In [1]: import numpy as np

In [2]: import numpy.linalg as la

In [3]: np.set_printoptions(precision=2, suppress=True, linewidth=100, legacy="1.25")

In [4]: f = np.array([1, -1, 0, -2, 2, -3]) + 0.5

In [5]: mat = np.outer(f, f) / (f @ f)

In [6]: print(mat)
[[ 0.13 -0.04  0.04 -0.13  0.21 -0.21]
 [-0.04  0.01 -0.01  0.04 -0.07  0.07]
 [ 0.04 -0.01  0.01 -0.04  0.07 -0.07]
 [-0.13  0.04 -0.04  0.13 -0.21  0.21]
 [ 0.21 -0.07  0.07 -0.21  0.36 -0.36]
 [-0.21  0.07 -0.07  0.21 -0.36  0.36]]

In [7]: r = la.matrix_rank(mat)

In [8]: print(r)
1

In [9]: N = la.svd(mat)[2][r:].T

In [10]: print([int(la.matrix_rank(mat[:i])) for i in range(1, len(mat) + 1)])
[1, 1, 1, 1, 1, 1]

In [11]: print([int(la.matrix_rank(np.delete(mat, i, axis=0))) for i in range(6)])
[1, 1, 1, 1, 1, 1]

In [12]: print([int(la.matrix_rank(mat[:, :j + 1])) for j in range(6)])
[1, 1, 1, 1, 1, 1]

In [13]: print(np.allclose(mat @ N, 0))
True

In [14]: print(N @ N.T)
[[ 0.87  0.04 -0.04  0.13 -0.21  0.21]
 [ 0.04  0.99  0.01 -0.04  0.07 -0.07]
 [-0.04  0.01  0.99  0.04 -0.07  0.07]
 [ 0.13 -0.04  0.04  0.87  0.21 -0.21]
 [-0.21  0.07 -0.07  0.21  0.64  0.36]
 [ 0.21 -0.07  0.07 -0.21  0.36  0.64]]

In [15]: data = np.array([[1, -1, 1, 1, 2, 2],
    ...:     [0, 1, 1, 2, 1, -2],
    ...:     [-2, 1, 1, 1, -1, -1],
    ...:     [-2, 2, 0, 2, 0, -2],
    ...:     [-2, -2, -1, 2, 1, 2],
    ...:     [1, -2, 2, 0, -2, 0],
    ...:     [-1, 0, 1, -2, 1, 0],
    ...:     [2, 0, 2, 0, 2, 1]])

In [16]: data[:, 4] = 4 * data[:, 1]

In [17]: print(data)
[[ 1 -1  1  1 -4  2]
 [ 0  1  1  2  4 -2]
 [-2  1  1  1  4 -1]
 [-2  2  0  2  8 -2]
 [-2 -2 -1  2 -8  2]
 [ 1 -2  2  0 -8  0]
 [-1  0  1 -2  0  0]
 [ 2  0  2  0  0  1]]

In [18]: r = la.matrix_rank(data)

In [19]: print(r)
5

In [20]: N = la.svd(data)[2][r:].T

In [21]: print(N.shape)
(6, 1)

In [22]: print([int(la.matrix_rank(np.delete(data, i, axis=0))) for i in range(8)])
[5, 5, 5, 5, 5, 5, 5, 5]

In [23]: t = np.radians(60)

In [24]: Rm = np.eye(6)

In [25]: Rm[3, 3] = Rm[2, 2] = np.cos(t)

In [26]: Rm[3, 2], Rm[2, 3] = -np.sin(t), np.sin(t)

In [27]: print(Rm)
[[ 1.    0.    0.    0.    0.    0.  ]
 [ 0.    1.    0.    0.    0.    0.  ]
 [ 0.    0.    0.5   0.87  0.    0.  ]
 [ 0.    0.   -0.87  0.5   0.    0.  ]
 [ 0.    0.    0.    0.    1.    0.  ]
 [ 0.    0.    0.    0.    0.    1.  ]]

In [28]: A2 = data @ Rm.T

In [29]: print(np.round(la.svd(data, compute_uv=False), 2) + 0, np.round(la.svd(A2, compute_uv=False), 2) + 0)
[16.4   5.01  3.96  2.92  2.22  0.  ] [16.4   5.01  3.96  2.92  2.22  0.  ]

In [30]: print(np.allclose(la.norm(data, axis=1), la.norm(A2, axis=1)))
True

In [31]: print(np.round(la.det(Rm), 2), np.trace(Rm))
1.0 5.0

In [32]: print(A2)
[[ 1.   -1.    1.37 -0.37 -4.    2.  ]
 [ 0.    1.    2.23  0.13  4.   -2.  ]
 [-2.    1.    1.37 -0.37  4.   -1.  ]
 [-2.    2.    1.73  1.    8.   -2.  ]
 [-2.   -2.    1.23  1.87 -8.    2.  ]
 [ 1.   -2.    1.   -1.73 -8.    0.  ]
 [-1.    0.   -1.23 -1.87  0.    0.  ]
 [ 2.    0.    1.   -1.73  0.    1.  ]]

In [33]: Uu, sig, vt = la.svd(data)

In [34]: print(sig.round(2) + 0)
[16.4   5.01  3.96  2.92  2.22  0.  ]

In [35]: A2 = Uu[:, :5] @ np.diag(sig[:5]) @ vt[:5]

In [36]: print(np.round(la.norm(data - A2) / la.norm(data), 2))
0.0

In [37]: print(round(float(la.norm(data - A2, 2)), 2), round(float(sig[5]), 2))
0.0 0.0

In [38]: print(la.matrix_rank(data, rtol=0.05))
5

In [39]: print(A2.round(2) + 0)
[[ 1. -1.  1.  1. -4.  2.]
 [ 0.  1.  1.  2.  4. -2.]
 [-2.  1.  1.  1.  4. -1.]
 [-2.  2.  0.  2.  8. -2.]
 [-2. -2. -1.  2. -8.  2.]
 [ 1. -2.  2.  0. -8.  0.]
 [-1.  0.  1. -2.  0.  0.]
 [ 2.  0.  2.  0.  0.  1.]]

In [40]: print(np.round(np.abs(data - A2).max(), 2))
0.0

In [41]: print(np.argsort(-la.norm(data, axis=0).round(6), kind="stable")[:3])
[4 0 3]

In [42]: print(la.cond(data) > 100)
True

In [43]: Uu, sig, vt = la.svd(data)

In [44]: vecs = vt[:(sig > 1e-8).sum()]

In [45]: rng = np.random.default_rng(5402)

In [46]: x0 = data[1] + 3 * data[6] + rng.integers(2) * np.eye(6)[0]

In [47]: print(x0)
[-3.  1.  4. -4.  4. -2.]

In [48]: print(np.diag(vecs.T @ vecs))
[1.   0.06 1.   1.   0.94 1.  ]

In [49]: print(np.round(vecs.T @ vecs, 2) + 0)
[[1.   0.   0.   0.   0.   0.  ]
 [0.   0.06 0.   0.   0.24 0.  ]
 [0.   0.   1.   0.   0.   0.  ]
 [0.   0.   0.   1.   0.   0.  ]
 [0.   0.24 0.   0.   0.94 0.  ]
 [0.   0.   0.   0.   0.   1.  ]]

In [50]: print(la.matrix_rank(np.vstack([data, x0])))
5

In [51]: X = np.loadtxt("data.csv", delimiter=",")

In [52]: print(X.round(2) + 0)
[[ 0.13 -0.06  0.02 -0.06  0.06  0.09 -0.17 -0.13 -0.13 -0.09  0.13 -0.09]
 [-0.06  0.02 -0.01  0.02 -0.02 -0.04  0.07  0.06  0.06  0.04 -0.06  0.04]
 [ 0.02 -0.01  0.   -0.01  0.01  0.01 -0.02 -0.02 -0.02 -0.01  0.02 -0.01]
 [-0.06  0.02 -0.01  0.02 -0.02 -0.04  0.07  0.06  0.06  0.04 -0.06  0.04]
 [ 0.06 -0.02  0.01 -0.02  0.02  0.04 -0.07 -0.06 -0.06 -0.04  0.06 -0.04]
 [ 0.09 -0.04  0.01 -0.04  0.04  0.07 -0.12 -0.09 -0.09 -0.07  0.09 -0.07]
 [-0.17  0.07 -0.02  0.07 -0.07 -0.12  0.21  0.17  0.17  0.12 -0.17  0.12]
 [-0.13  0.06 -0.02  0.06 -0.06 -0.09  0.17  0.13  0.13  0.09 -0.13  0.09]
 [-0.13  0.06 -0.02  0.06 -0.06 -0.09  0.17  0.13  0.13  0.09 -0.13  0.09]
 [-0.09  0.04 -0.01  0.04 -0.04 -0.07  0.12  0.09  0.09  0.07 -0.09  0.07]
 [ 0.13 -0.06  0.02 -0.06  0.06  0.09 -0.17 -0.13 -0.13 -0.09  0.13 -0.09]
 [-0.09  0.04 -0.01  0.04 -0.04 -0.07  0.12  0.09  0.09  0.07 -0.09  0.07]]

In [53]: W = np.array([[-5, -1, 2, 2, -3, 4],
    ...:     [4, 4, -5, 5, 4, -4],
    ...:     [-2, 2, -2, 2, 1, 4],
    ...:     [-2, 1, -5, 4, -4, -5],
    ...:     [-3, 4, -5, -3, -2, 2],
    ...:     [-5, 5, -4, 3, -1, 3],
    ...:     [0, -1, 2, 1, -3, -1],
    ...:     [-3, 5, -2, 3, -2, -4],
    ...:     [-4, 2, -5, 2, 5, -3],
    ...:     [0, 4, 3, -3, 3, -5],
    ...:     [-2, 4, 2, 3, -1, 3],
    ...:     [-3, 4, -4, -4, -1, 3]])

In [54]: coef = np.array([-2, 1, -2, -2, -3, 1])

In [55]: H = np.maximum(X @ W + coef, 0)

In [56]: print(la.matrix_rank(H))
2

In [57]: print((H > 0).mean(axis=0))
[0.   1.   0.   0.   0.   0.42]

In [58]: W2 = np.array([[-1, -1], [2, 0], [-2, -2], [1, 0], [1, -2], [-2, 0]])

In [59]: print((H @ W2).round(6).argmax(axis=1))
[1 0 1 0 1 1 0 0 0 0 1 0]

In [60]: print(H @ W2)
[[-7.52  0.  ]
 [ 2.55  0.  ]
 [-1.07  0.  ]
 [ 2.55  0.  ]
 [-3.22  0.  ]
 [-5.37  0.  ]
 [ 3.66  0.  ]
 [ 3.29  0.  ]
 [ 3.29  0.  ]
 [ 2.92  0.  ]
 [-7.52  0.  ]
 [ 2.92  0.  ]]

In [61]: print(W @ W2)
[[-10   7]
 [ 31  -2]
 [  5   4]
 [ 24  20]
 [ 12  17]
 [ 19  15]
 [ -6   2]
 [ 26  11]
 [ 31   4]
 [ 12 -12]
 [  2   0]
 [  8  13]]

In [62]: print(np.argsort(-la.norm(X, axis=0).round(6), kind="stable")[:3])
[6 0 7]

In [63]: print([round(float(x), 2) for x in la.svd(X, compute_uv=False)[:3]])
[1.0, 0.0, 0.0]

In [64]: E = np.load("layer1.npy")

In [65]: print(E)
[[-0.38  0.38 -0.86 -0.89  0.58 -0.32 -0.21]
 [-0.19  1.02  0.22 -0.41 -0.46  0.8  -0.49]
 [ 0.73  0.88 -0.36  1.85  0.62  0.53 -1.43]
 [ 0.21 -0.04 -0.74 -0.38  1.17  1.17 -0.95]]

In [66]: A2 = E / la.norm(E, axis=1, keepdims=True)

In [67]: gram = A2 @ A2.T

In [68]: print(np.argwhere(np.triu(np.abs(gram) > 0.95, 1)))
[]

In [69]: print((gram - 2 * np.eye(4)).round(6).argmax(axis=1))
[3 3 3 0]
